$ ipython --no-banner

In [1]: import numpy as np

In [2]: np.set_printoptions(precision=3, suppress=True, linewidth=120)

In [3]: rnd = lambda a: np.round(a, 3) + 0

In [4]: Y = np.array([[1], [-2], [3], [5], [-1], [1], [5], [-3]])

In [5]: basis = np.array([[0, 1, 3]])

In [6]: rng = np.random.default_rng(444389)

In [7]: E = Y @ basis + 0.3 * rng.normal(size=(8, 3))

In [8]: print(rnd(E))
[[ 0.347  1.071  2.952]
 [ 0.36  -1.49  -6.1  ]
 [ 0.388  3.038  8.874]
 [-0.326  4.632 14.639]
 [-0.167 -0.837 -3.077]
 [ 0.317  1.123  2.767]
 [ 0.223  4.843 14.276]
 [ 0.518 -2.803 -9.492]]

In [9]: z = rng.permutation(3)

In [10]: Y = E[:, z] * rng.choice([-1, 1], 3)

In [11]: print(rnd(Y))
[[ -1.071  -2.952   0.347]
 [  1.49    6.1     0.36 ]
 [ -3.038  -8.874   0.388]
 [ -4.632 -14.639  -0.326]
 [  0.837   3.077  -0.167]
 [ -1.123  -2.767   0.317]
 [ -4.843 -14.276   0.223]
 [  2.803   9.492   0.518]]

In [12]: Uu, _, vt = np.linalg.svd(E.T @ Y)

In [13]: print(rnd(np.linalg.lstsq(E, Y)[0]))
[[ 0.  0.  1.]
 [-1.  0.  0.]
 [ 0. -1.  0.]]

In [14]: print(z)
[1 2 0]

In [15]: Uu, s, vt = np.linalg.svd(E)

In [16]: print(np.argmax(s[:-1] / (s[1:] + 1e-6)) + 1)
1

In [17]: Y = Uu[:, :1] @ np.diag(s[:1]) @ vt[:1]

In [18]: print(np.linalg.matrix_rank(Y))
1

In [19]: print(rnd(np.linalg.norm(E - Y) / np.linalg.norm(E)))
0.044

In [20]: print(rnd(np.abs(E - Y).max()))
0.479

In [21]: K = np.load("run3.npy")

In [22]: print(K)
[[ 2.718 -0.98  -0.808]
 [ 0.635  2.855 -0.669]
 [-2.006  0.43   2.189]
 [ 1.053  2.494  1.293]
 [-0.248 -1.359 -2.663]
 [-1.025  2.819  0.011]
 [-1.447  2.452 -0.945]
 [-2.745 -0.702  0.987]
 [ 1.533 -1.312  2.22 ]
 [-2.556 -1.491  0.495]
 [ 2.864  0.192  0.871]
 [ 0.999  1.696 -2.264]
 [ 1.241 -2.688 -0.485]
 [-1.628 -0.519  2.466]
 [ 1.746 -2.438 -0.078]
 [ 2.693  0.714  1.113]
 [-2.365 -1.581  0.953]
 [ 0.972  0.737 -2.741]
 [-0.796 -2.761  0.864]
 [ 1.535  0.892  2.418]
 [-2.191  0.748 -1.908]
 [-2.017  1.519  1.62 ]
 [ 0.198 -0.179  2.988]
 [ 1.024 -0.16  -2.815]
 [ 0.131  1.026 -2.816]
 [-2.233  1.993  0.209]
 [-0.902 -2.675 -1.015]
 [ 0.905 -2.85  -0.24 ]
 [-1.291 -2.007 -1.818]
 [ 1.262  2.274  1.496]
 [ 0.691 -2.861  0.579]
 [ 1.112  2.678  0.768]]

In [23]: x = np.array([7, 2, -7])

In [24]: rhs = K @ x

In [25]: c, lr = np.zeros(3), 1 / np.linalg.norm(K, 2) ** 2

In [26]: for i in range(30):
    ...:     c -= lr * K.T @ (K @ c - rhs)
    ...:     if i % 5 == 0: print(i, round(np.linalg.norm(K @ c - rhs), 3))
    ...: 
0 17.602
5 0.004
10 0.0
15 0.0
20 0.0
25 0.0

In [27]: print(c)
[ 7.  2. -7.]

In [28]: print(rnd(np.linalg.cond(K)))
1.155

In [29]: x = np.array([2, 1, 1])

In [30]: rhs = K @ x

In [31]: print(rnd(np.linalg.lstsq(K, rhs)[0]))
[2. 1. 1.]

In [32]: try:
    ...:     np.linalg.solve(K, rhs)
    ...: except np.linalg.LinAlgError as e:
    ...:     print("failed:", e)
    ...: 
failed: Last 2 dimensions of the array must be square

In [33]: rhs = rhs + 0.02 * rng.normal(size=32)

In [34]: print(rnd(rhs))
[ 3.626  3.439 -1.385  5.892 -4.55   0.777 -1.411 -5.24   3.97  -6.115  6.782  1.454 -0.693 -1.324  0.991  7.24  -5.356
 -0.037 -3.479  6.383 -5.548 -0.903  3.216 -0.942 -1.519 -2.284 -5.486 -1.291 -6.413  6.299 -0.878  5.689]

In [35]: c, *_ = np.linalg.lstsq(K, rhs)

In [36]: print(rnd(K.T @ (rhs - K @ c)))
[0. 0. 0.]

In [37]: print(rnd(np.linalg.norm(rhs - K @ c)))
0.085

In [38]: J = np.array([[-15, -4, -13, -8],
    ...:     [5, -2, 11, 16],
    ...:     [-25, -10, -15, 0],
    ...:     [10, 5, 4, -4],
    ...:     [-15, -2, -17, -16],
    ...:     [-10, 0, -14, -16],
    ...:     [-5, 3, -13, -20]])

In [39]: print(J)
[[-15  -4 -13  -8]
 [  5  -2  11  16]
 [-25 -10 -15   0]
 [ 10   5   4  -4]
 [-15  -2 -17 -16]
 [-10   0 -14 -16]
 [ -5   3 -13 -20]]

In [40]: Y = J / np.sqrt((J ** 2).mean(axis=1, keepdims=True))

In [41]: print(np.linalg.matrix_rank(Y) == np.linalg.matrix_rank(J))
True

In [42]: print(rnd(Y[6]))
[-0.407  0.244 -1.059 -1.629]

In [43]: print(np.linalg.matrix_rank(J - J.mean(axis=1, keepdims=True)))
2

In [44]: Y = J / np.linalg.norm(J, axis=1)
Traceback (most recent call last):
  Cell In[44], line 1
    Y = J / np.linalg.norm(J, axis=1)
ValueError: operands could not be broadcast together with shapes (7,4) (7,) 


In [45]: Y = J / np.linalg.norm(J, axis=1, keepdims=True)

In [46]: G = Y @ Y.T

In [47]: print((G - 2 * np.eye(7)).round(6).argmax(axis=1))
[4 3 0 1 5 4 5]

In [48]: print(rnd(G[3]))
[-0.696  0.079 -0.932  1.    -0.47  -0.313 -0.023]

In [49]: print(np.argwhere(np.triu(np.abs(G) > 0.95, 1)))
[[0 4]
 [1 5]
 [1 6]
 [4 5]
 [5 6]]

In [50]: rk = np.linalg.matrix_rank(J)

In [51]: print(rk)
2

In [52]: ns = np.linalg.svd(J)[2][rk:].T

In [53]: print(ns.shape)
(4, 2)

In [54]: print(np.allclose(J @ ns, 0))
True

In [55]: print(rnd(J @ ns))
[[0. 0.]
 [0. 0.]
 [0. 0.]
 [0. 0.]
 [0. 0.]
 [0. 0.]
 [0. 0.]]

In [56]: print(rnd(np.linalg.norm(J, 2) / np.linalg.norm(J)))
0.899

In [57]: print(np.linalg.cond(J) > 100)
True

In [58]: print(np.argsort(-np.linalg.norm(J, axis=0).round(6), kind="stable")[:3])
[0 3 2]

In [59]: print(np.linalg.matrix_rank(J, rtol=0.1))
2
